% python3 -q
>>> import numpy as np
>>> np.set_printoptions(precision=2, suppress=True, linewidth=100)
>>> def rnd(a):
...     return np.round(a, 2) + 0
... 
>>> K = np.diag(np.array([-1, -1, -1, -1, -1, -2]))
>>> K
array([[-1,  0,  0,  0,  0,  0],
       [ 0, -1,  0,  0,  0,  0],
       [ 0,  0, -1,  0,  0,  0],
       [ 0,  0,  0, -1,  0,  0],
       [ 0,  0,  0,  0, -1,  0],
       [ 0,  0,  0,  0,  0, -2]])
>>> (K + K.T) / 2
array([[-1.,  0.,  0.,  0.,  0.,  0.],
       [ 0., -1.,  0.,  0.,  0.,  0.],
       [ 0.,  0., -1.,  0.,  0.,  0.],
       [ 0.,  0.,  0., -1.,  0.,  0.],
       [ 0.,  0.,  0.,  0., -1.,  0.],
       [ 0.,  0.,  0.,  0.,  0., -2.]])
>>> rnd(np.abs(np.linalg.eigvals(K)).max())
np.float64(2.0)
>>> rnd(np.linalg.det(K))
np.float64(2.0)
>>> np.linalg.matrix_power(K, 2)
array([[1, 0, 0, 0, 0, 0],
       [0, 1, 0, 0, 0, 0],
       [0, 0, 1, 0, 0, 0],
       [0, 0, 0, 1, 0, 0],
       [0, 0, 0, 0, 1, 0],
       [0, 0, 0, 0, 0, 4]])
>>> np.trace(K)
np.int64(-7)
>>> np.allclose(K @ K.T, K.T @ K)
True
>>> np.all(np.linalg.eigvalsh(K) > 0)
np.False_
>>> rnd(np.linalg.eigvalsh(K).min())
np.float64(-2.0)
>>> W0 = np.array([[-3, 1, -1, -1, 1, -1],
...     [2, 3, -1, -2, 2, 0],
...     [2, 2, 3, 2, -2, 3],
...     [0, -1, 1, 0, -3, -2],
...     [1, -2, -2, 1, -3, 2],
...     [-1, -3, 1, -3, -3, 1]])
>>> W0
array([[-3,  1, -1, -1,  1, -1],
       [ 2,  3, -1, -2,  2,  0],
       [ 2,  2,  3,  2, -2,  3],
       [ 0, -1,  1,  0, -3, -2],
       [ 1, -2, -2,  1, -3,  2],
       [-1, -3,  1, -3, -3,  1]])
>>> Uu, s, vt = np.linalg.svd(W0, full_matrices=False)
>>> rnd(Uu.T @ Uu)
array([[1., 0., 0., 0., 0., 0.],
       [0., 1., 0., 0., 0., 0.],
       [0., 0., 1., 0., 0., 0.],
       [0., 0., 0., 1., 0., 0.],
       [0., 0., 0., 0., 1., 0.],
       [0., 0., 0., 0., 0., 1.]])
>>> Uu.shape, s.shape, vt.shape
((6, 6), (6,), (6, 6))
>>> np.allclose(Uu * s @ vt, W0)
True
>>> (s > 1e-8).sum()
np.int64(6)
>>> rnd(vt @ vt.T)
array([[1., 0., 0., 0., 0., 0.],
       [0., 1., 0., 0., 0., 0.],
       [0., 0., 1., 0., 0., 0.],
       [0., 0., 0., 1., 0., 0.],
       [0., 0., 0., 0., 1., 0.],
       [0., 0., 0., 0., 0., 1.]])
>>> rnd(np.abs(vt[0]))
array([0.05, 0.53, 0.2 , 0.08, 0.78, 0.26])
>>> rnd(np.sqrt((s ** 2).sum())), rnd(np.linalg.norm(W0))
(np.float64(11.75), np.float64(11.75))
>>> rnd(s)
array([7.52, 6.43, 3.82, 3.68, 2.81, 2.  ])
>>> other = W0[0, 0] * W0[1:] - np.outer(W0[1:, 0], W0[0])
>>> other
array([[  0, -11,   5,   8,  -8,   2],
       [  0,  -8,  -7,  -4,   4,  -7],
       [  0,   3,  -3,   0,   9,   6],
       [  0,   5,   7,  -2,   8,  -5],
       [  0,  10,  -4,   8,  10,  -4]])
>>> rnd(W0[:, 0] / W0[0, 0])
array([ 1.  , -0.67, -0.67,  0.  , -0.33,  0.33])
>>> np.flatnonzero(~other.round(6).any(axis=1))
array([], dtype=int64)
>>> Uu, s, vt = np.linalg.svd(other, full_matrices=False)
>>> rnd(Uu.T @ other @ vt.T)
array([[23.77,  0.  ,  0.  ,  0.  ,  0.  ],
       [ 0.  , 14.39,  0.  ,  0.  ,  0.  ],
       [ 0.  ,  0.  , 11.27,  0.  ,  0.  ],
       [ 0.  ,  0.  ,  0.  , 10.69,  0.  ],
       [ 0.  ,  0.  ,  0.  ,  0.  ,  7.54]])
>>> rnd(np.cumsum(s ** 2) / np.sum(s ** 2))
array([0.53, 0.72, 0.84, 0.95, 1.  ])
>>> F = np.loadtxt("out14.csv", delimiter=",")
>>> F
array([[-2.63,  3.93,  1.63],
       [-0.52,  4.81,  1.26],
       [ 0.43, -2.82, -4.1 ],
       [ 0.88, -4.91, -0.3 ],
       [-0.49, -0.59, -4.94],
       [-4.58, -0.04,  2.  ],
       [ 2.68,  2.41,  3.47],
       [ 3.18,  0.12, -3.86],
       [ 4.97,  0.2 , -0.54],
       [ 4.12,  1.49,  2.42],
       [ 1.63,  4.41, -1.71],
       [-0.99,  1.02,  4.79]])
>>> hat = F @ np.linalg.solve(F.T @ F, F.T)
>>> np.allclose(hat @ hat, hat)
True
>>> rnd(np.trace(hat))
np.float64(3.0)
>>> np.linalg.matrix_rank(np.eye(12) - hat)
np.int64(9)
>>> rnd(np.linalg.eigvalsh(hat))
array([0., 0., 0., 0., 0., 0., 0., 0., 0., 1., 1., 1.])
